$ python3 -q
>>> import numpy as np
>>> np.set_printoptions(precision=2, suppress=True, linewidth=100, floatmode="fixed")
>>> X = np.load("out15.npy")
>>> X
array([[ 0, -3,  4, -4, -2],
       [ 3,  2, -2,  2, -3],
       [-1, -2,  2, -1,  1],
       [-1, -3, -1,  1, -2],
       [ 0,  0,  0,  0,  0],
       [ 0,  0,  0,  0,  0],
       [ 1, -3,  1,  2,  4],
       [ 0,  0,  0,  0,  0],
       [-1, -2,  2, -1,  1],
       [ 1, -1,  2, -3, -3],
       [ 3, -2,  1,  0,  0],
       [ 2, -4,  3, -1,  1],
       [-1, -3, -1,  1, -2],
       [ 2,  0,  0,  1, -2],
       [ 3,  2, -2,  2, -3],
       [ 0, -6,  0,  3,  2],
       [ 0, -4,  1, -2, -5],
       [ 3,  2, -2,  2, -3],
       [ 3,  2, -2,  2, -3],
       [ 3, -2,  1,  0,  0],
       [ 3,  2, -2,  2, -3],
       [ 1, -4, -2,  4,  1],
       [-1, -2,  2, -1,  1],
       [-1, -3, -1,  1, -2],
       [ 0,  0,  0,  0,  0],
       [ 0, -3,  4, -4, -2],
       [ 0,  0,  0,  0,  0],
       [ 3,  2, -2,  2, -3],
       [ 1, -1,  2, -3, -3],
       [ 2,  0,  0,  1, -2],
       [-1, -6,  3, -3, -4],
       [-1, -2,  2, -1,  1],
       [ 3,  2, -2,  2, -3],
       [ 3, -2,  1,  0,  0],
       [ 0,  0,  0,  0,  0],
       [ 0, -3,  4, -4, -2],
       [-1, -6,  3, -3, -4]])
>>> x = np.array([0, 2, -3, 3, 1])
>>> h1 = np.maximum(X @ x, 0)
>>> np.maximum(X @ (3 * x), 0)
array([ 0, 39,  0,  0,  0,  0,  3,  0,  0,  0,  0,  0,  0,  3, 39,  0,  0, 39, 39,  0, 39, 33,  0,
        0,  0,  0,  0, 39,  0,  3,  0,  0, 39,  0,  0,  0,  0])
>>> np.maximum(X @ x, 0) - np.maximum(-X @ x, 0)
array([-32,  13, -12,  -2,   0,   0,   1,   0, -12, -20,  -7, -19,  -2,   1,  13,  -1, -22,  13,
        13,  -7,  13,  11, -12,  -2,   0, -32,   0,  13, -20,   1, -34, -12,  13,  -7,   0, -32,
       -34])
>>> Xs = X - X.mean(axis=0)
>>> Uu, s, VT = np.linalg.svd(Xs, full_matrices=False)
>>> np.linalg.matrix_rank(Xs)
np.int64(5)
>>> print(round(float((s ** 2).sum() ** 2 / (s ** 4).sum()), 2))
2.54
>>> np.round(s ** 2 / (s ** 2).sum(), 2) + 0
array([0.56, 0.25, 0.12, 0.07, 0.00])
>>> np.searchsorted(np.cumsum(s ** 2) / (s ** 2).sum(), 0.9) + 1
np.int64(3)
>>> s
array([20.03, 13.36,  9.37,  6.95,  1.40])
>>> Xs = (X - X.mean(axis=0)) / X.std(axis=0)
>>> print(Xs.std(axis=0))
[1.00 1.00 1.00 1.00 1.00]
>>> np.argwhere(np.abs(Xs) > 2)
array([[6, 4]])
>>> c = np.linalg.lstsq(np.delete(Xs, 0, axis=1), Xs[:, 0])[0]
>>> round(float(1 - np.var(Xs[:, 0] - np.delete(Xs, 0, axis=1) @ c)), 2)
0.67
>>> print(c)
[ 0.87  2.13  2.18 -0.81]
>>> Xs = X - X.mean(axis=0)
>>> vecs = np.linalg.svd(Xs)[2][:4]
>>> B = Xs - Xs @ vecs.T @ vecs
>>> print(B.std(axis=0))
[0.04 0.04 0.16 0.14 0.05]
>>> np.diag(vecs.T @ vecs)
array([0.97, 0.97, 0.50, 0.61, 0.95])
>>> (Xs @ vecs.T).std(axis=0)
array([3.29, 2.20, 1.54, 1.14])
>>> x = np.array([3, 3, -2, -2, 3])
>>> target = X @ x
>>> c, lr = np.zeros(5), 1 / np.linalg.norm(X, 2) ** 2
>>> for i in range(3):
...     c -= lr * X.T @ (X @ c - target)
...     if i % 1 == 0: print(i, round(np.linalg.norm(X @ c - target), 2))
... 
0 28.06
1 22.07
2 18.06
>>> print(c)
[ 0.83  3.09 -0.70  0.51  1.54]
>>> A = np.loadtxt("data.csv", delimiter=",")
>>> A
array([[  0.20,  -0.80,  -1.40,  -0.60,  -1.30],
       [ -1.00,  -1.10,   0.60,  -1.70,  -0.50],
       [  0.10,  -0.60,  -0.30,  -1.70,  -0.30],
       [  5.00,   5.00,   0.00, -17.00,   8.00],
       [  1.20,  -1.20,  -0.20,   0.50,  -0.90],
       [  0.40,   0.30,   0.70,   1.90,  -1.00],
       [ -0.70,   0.10,   0.00,   2.30,  -0.40],
       [ -0.60,  -0.50,  -1.10,  -1.60,   0.40],
       [  1.70,  -0.30,   0.90,   0.80,  -1.10],
       [ -1.90,   0.20,   1.00,  -0.90,  -2.00],
       [  0.80,   1.80,  -1.20,   0.80,  -0.60],
       [  0.40,   1.00,  -0.50,   0.90,  -1.10],
       [ -0.10,  -1.50,   0.60,   0.50,   0.70],
       [ -0.40,   0.90,   2.60,   1.00,  -1.40],
       [ -1.90,  -1.30,   2.30,   0.30,   0.70],
       [ -0.30,   0.10,  -2.50,  -0.90,   0.90],
       [  0.70,   0.20,  -0.30,  -1.10,   2.60],
       [  1.70,   1.10,  -0.20,   0.60,   2.40],
       [  0.50,   0.90,   0.60,  -0.30,   0.70],
       [  0.80,  -0.10,  -1.20,   1.90,  -0.30],
       [  0.50,  -0.90,  -1.30,  -1.40,  -1.50],
       [  0.50,  -0.60,  -0.40,   0.30,  -1.30],
       [  0.30,   1.50,  -0.10,  -1.10,  -0.50],
       [ -1.30,   0.00,   1.50,  -0.40,  -0.70],
       [  0.10,   2.50,   1.30,  -0.80,  -1.10],
       [  1.00,  -0.70,   0.30,   1.00,   0.80],
       [  1.40,   0.40,   0.30,  -0.80,  -0.40],
       [  0.40,  -1.20,  -1.70,  -0.40,  -0.20],
       [  0.30,   2.70,  -0.90,   1.70,   1.20],
       [  0.10,  -0.20,   0.80,   1.30,   2.30],
       [  0.80,   0.50,   0.40,  -0.30,   0.90],
       [  1.60,  -0.50,   0.70,  -1.10,   0.70]])
>>> # row 3 dominates
>>> B = np.c_[A[:, :2] @ np.array([[0, 3], [3, 2]]), np.array([4, 4, 0, 3, 3, 8, 8, 3, 7, 5, 4, 5, 1, 9, 3, 4, 7, 5, 9, 0, 4, 1, 9, 0, 0, 5, 3, 5, 7, 9, 6, 9])]
>>> print(B)
[[-2.40 -1.00  4.00]
 [-3.30 -5.20  4.00]
 [-1.80 -0.90  0.00]
 [15.00 25.00  3.00]
 [-3.60  1.20  3.00]
 [ 0.90  1.80  8.00]
 [ 0.30 -1.90  8.00]
 [-1.50 -2.80  3.00]
 [-0.90  4.50  7.00]
 [ 0.60 -5.30  5.00]
 [ 5.40  6.00  4.00]
 [ 3.00  3.20  5.00]
 [-4.50 -3.30  1.00]
 [ 2.70  0.60  9.00]
 [-3.90 -8.30  3.00]
 [ 0.30 -0.70  4.00]
 [ 0.60  2.50  7.00]
 [ 3.30  7.30  5.00]
 [ 2.70  3.30  9.00]
 [-0.30  2.20  0.00]
 [-2.70 -0.30  4.00]
 [-1.80  0.30  1.00]
 [ 4.50  3.90  9.00]
 [ 0.00 -3.90  0.00]
 [ 7.50  5.30  0.00]
 [-2.10  1.60  5.00]
 [ 1.20  5.00  3.00]
 [-3.60 -1.20  5.00]
 [ 8.10  6.30  7.00]
 [-0.60 -0.10  9.00]
 [ 1.50  3.40  6.00]
 [-1.50  3.80  9.00]]
>>> np.linalg.matrix_rank(np.c_[A, B])
np.int64(6)
>>> print(np.round(np.linalg.lstsq(A, B[:, 0])[0], 2) + 0)
[0.00 3.00 0.00 0.00 0.00]
